In [1]: import numpy as np

In [2]: import numpy.linalg as la

In [3]: np.set_printoptions(precision=2, suppress=True, linewidth=140)

In [4]: def rd(a):
   ...:     return np.round(a, 2) + 0
   ...: 

In [5]: A = np.array([[-0.69, 6.79, -8.77],
   ...:     [-0.99, 6.92, -9.08],
   ...:     [-1.03, 7.14, -8.76],
   ...:     [-1.28, 7.29, -9.31],
   ...:     [-1.13, 7.24, -9.08],
   ...:     [-1.27, 7.1, -8.68],
   ...:     [0.05, -4.0, 8.47],
   ...:     [-0.01, -3.9, 9.41],
   ...:     [0.05, -4.52, 8.55],
   ...:     [0.33, -3.96, 9.03],
   ...:     [-0.54, -4.24, 9.03],
   ...:     [-0.25, -4.13, 9.12],
   ...:     [-5.91, -5.72, 7.42],
   ...:     [-5.99, -6.1, 8.07],
   ...:     [-5.79, -5.57, 8.36],
   ...:     [-6.37, -5.81, 8.41],
   ...:     [-5.65, -6.57, 7.93],
   ...:     [-5.47, -5.7, 7.99]])

In [6]: d = la.norm(A[:, None] - A[None], axis=-1)

In [7]: d.mean(axis=1).argmax()
Out[7]: np.int64(3)

In [8]: np.flatnonzero(d[4] < d.mean() / 2)
Out[8]: array([0, 1, 2, 3, 4, 5])

In [9]: d.shape
Out[9]: (18, 18)

In [10]: rd(d[:5, :5])
Out[10]: 
array([[0.  , 0.45, 0.49, 0.94, 0.7 ],
       [0.45, 0.  , 0.39, 0.52, 0.35],
       [0.49, 0.39, 0.  , 0.62, 0.35],
       [0.94, 0.52, 0.62, 0.  , 0.28],
       [0.7 , 0.35, 0.35, 0.28, 0.  ]])

In [11]: rd(d[4])
Out[11]: array([ 0.7 ,  0.35,  0.35,  0.28,  0.  ,  0.45, 20.87, 21.62, 21.23, 21.34, 21.45, 21.48, 21.52, 22.26, 22.14, 22.44, 22.37, 21.86])

In [12]: np.unravel_index(d.round(6).argmax(), d.shape)
Out[12]: (np.int64(3), np.int64(15))

In [13]: d[4].round(6).argsort(kind="stable")[:4]
Out[13]: array([4, 3, 1, 2])

In [14]: F = np.load("arr.npy")

In [15]: F
Out[15]: 
array([[ 0.5 ,  0.87,  0.  ],
       [-0.11, -0.26,  0.  ],
       [ 0.94,  1.  ,  0.  ],
       [-0.5 , -0.87,  0.  ],
       [-0.65, -0.96,  0.  ],
       [-0.71, -0.97,  0.  ],
       [-0.87, -1.  ,  0.  ],
       [ 0.32,  0.67,  0.  ],
       [ 0.8 ,  0.99,  0.  ],
       [-0.32, -0.67,  0.  ],
       [-0.65, -0.96,  0.  ],
       [ 0.22,  0.49,  0.  ],
       [ 0.41,  0.79,  0.  ],
       [ 0.84,  0.99,  0.  ],
       [-0.32, -0.67,  0.  ],
       [ 0.65,  0.96,  0.  ],
       [ 0.11,  0.26,  0.  ],
       [-0.41, -0.79,  0.  ],
       [-0.11, -0.26,  0.  ],
       [ 0.65,  0.96,  0.  ],
       [-0.8 , -0.99,  0.  ],
       [ 0.84,  0.99,  0.  ],
       [-0.58, -0.92,  0.  ],
       [-0.32, -0.67,  0.  ],
       [ 0.89,  1.  ,  0.  ]])

In [16]: W1 = np.array([[-2, -2, 2, 1, 0, 1], [0, 0, -1, 1, 0, -2], [0, 0, -2, 0, -2, -1]])

In [17]: b = np.array([-7, 4, 0, -3, -2, -2])

In [18]: act = np.maximum(F @ W1 + b, 0)

In [19]: (act > 0).mean(axis=0)
Out[19]: array([0.  , 1.  , 0.56, 0.  , 0.  , 0.  ])

In [20]: la.matrix_rank(act)
Out[20]: np.int64(2)

In [21]: (act > 0).astype(int)
Out[21]: 
array([[0, 1, 1, 0, 0, 0],
       [0, 1, 1, 0, 0, 0],
       [0, 1, 1, 0, 0, 0],
       [0, 1, 0, 0, 0, 0],
       [0, 1, 0, 0, 0, 0],
       [0, 1, 0, 0, 0, 0],
       [0, 1, 0, 0, 0, 0],
       [0, 1, 0, 0, 0, 0],
       [0, 1, 1, 0, 0, 0],
       [0, 1, 1, 0, 0, 0],
       [0, 1, 0, 0, 0, 0],
       [0, 1, 0, 0, 0, 0],
       [0, 1, 1, 0, 0, 0],
       [0, 1, 1, 0, 0, 0],
       [0, 1, 1, 0, 0, 0],
       [0, 1, 1, 0, 0, 0],
       [0, 1, 0, 0, 0, 0],
       [0, 1, 0, 0, 0, 0],
       [0, 1, 1, 0, 0, 0],
       [0, 1, 1, 0, 0, 0],
       [0, 1, 0, 0, 0, 0],
       [0, 1, 1, 0, 0, 0],
       [0, 1, 0, 0, 0, 0],
       [0, 1, 1, 0, 0, 0],
       [0, 1, 1, 0, 0, 0]])

In [22]: W2 = np.array([[-3, 3], [4, -2], [-2, 2], [5, 0], [0, -3], [5, -4]])

In [23]: W1 @ W2
Out[23]: 
array([[ 4, -2],
       [-3,  6],
       [-1,  6]])
